In [1]: import numpy as np

In [2]: np.set_printoptions(precision=2, suppress=True, linewidth=160, legacy="1.25")

In [3]: def tidy(a):
   ...:     return np.round(a, 2) + 0
   ...: 

In [4]: feats = np.loadtxt("m.csv", delimiter=",")

In [5]: tidy(feats)
Out[5]: 
array([[ 4.32,  1.12, -1.12,  1.95],
       [-3.23, -2.77,  1.6 , -2.08],
       [-4.61,  1.52,  0.11, -1.21],
       [ 3.17, -3.74,  1.  , -0.03],
       [-4.6 , -0.25,  0.81, -1.78],
       [-4.67,  1.1 ,  0.29, -1.37],
       [ 3.17, -3.74,  0.99, -0.03],
       [-3.87, -1.97,  1.39, -2.06],
       [ 1.49, -4.44,  1.53, -0.87],
       [ 4.59,  0.27, -0.82,  1.78],
       [ 2.  , -4.31,  1.41, -0.65],
       [ 4.53,  0.51, -0.91,  1.84],
       [ 3.48, -3.48,  0.84,  0.17]])

In [6]: Y = feats / np.linalg.norm(feats, axis=1)
---------------------------------------------------------------------------
ValueError                                Traceback (most recent call last)
Cell In[6], line 1
----> 1 Y = feats / np.linalg.norm(feats, axis=1)

ValueError: operands could not be broadcast together with shapes (13,4) (13,) 

In [7]: Y = feats / np.linalg.norm(feats, axis=1, keepdims=True)

In [8]: G = Y @ Y.T

In [9]: tidy(np.linalg.norm(Y, axis=1))
Out[9]: array([1., 1., 1., 1., 1., 1., 1., 1., 1., 1., 1., 1., 1.])

In [10]: G = np.cov(feats, rowvar=False)

In [11]: tidy(G)
Out[11]: 
array([[15.47, -2.34, -1.47,  4.96],
       [-2.34,  5.32, -1.75,  0.84],
       [-1.47, -1.75,  0.93, -1.1 ],
       [ 4.96,  0.84, -1.1 ,  2.1 ]])

In [12]: np.argwhere(np.triu(np.abs(np.corrcoef(feats.T)) > 0.8, 1))
Out[12]: array([[0, 3]])

In [13]: tidy(np.corrcoef(feats.T))
Out[13]: 
array([[ 1.  , -0.26, -0.39,  0.87],
       [-0.26,  1.  , -0.79,  0.25],
       [-0.39, -0.79,  1.  , -0.79],
       [ 0.87,  0.25, -0.79,  1.  ]])

In [14]: tidy(feats.std(axis=0))
Out[14]: array([3.78, 2.22, 0.92, 1.39])

In [15]: W = np.array([[1, 1, 0], [0, 0, 0], [-1, 2, -1], [0, 0, 1]])

In [16]: b = np.array([-4, 6, -6])

In [17]: H = np.maximum(G @ W + b, 0)

In [18]: (H > 0).mean(axis=0)
Out[18]: array([0.5 , 1.  , 0.25])

In [19]: (H > 0).astype(int)
Out[19]: 
array([[1, 1, 1],
       [0, 1, 0],
       [0, 1, 0],
       [1, 1, 0]])

In [20]: np.linalg.matrix_rank(H)
Out[20]: 3

In [21]: basis = np.array([[-5, 4, -4], [2, -4, -4], [5, 2, 4]])

In [22]: tidy(H @ basis)
Out[22]: 
array([[ -25.51,  -21.47, -124.17],
       [   0.31,   -0.62,   -0.62],
       [  12.76,  -25.52,  -25.52],
       [   7.18,  -26.74,  -43.25]])

In [23]: W @ basis
Out[23]: 
array([[ -3,   0,  -8],
       [  0,   0,   0],
       [  4, -14,  -8],
       [  5,   2,   4]])

In [24]: vec = np.array([3, -2, 3, 1])

In [25]: a = np.maximum(feats @ vec, 0)

In [26]: tidy(np.maximum(feats @ vec, 0) - np.maximum(-feats @ vec, 0))
Out[26]: array([  9.31,  -1.41, -17.74,  19.94, -12.62, -16.74,  19.94,  -5.56,  17.06,  12.55,  18.19,  11.7 ,  20.12])

In [27]: tidy(a)
Out[27]: array([ 9.31,  0.  ,  0.  , 19.94,  0.  ,  0.  , 19.94,  0.  , 17.06, 12.55, 18.19, 11.7 , 20.12])
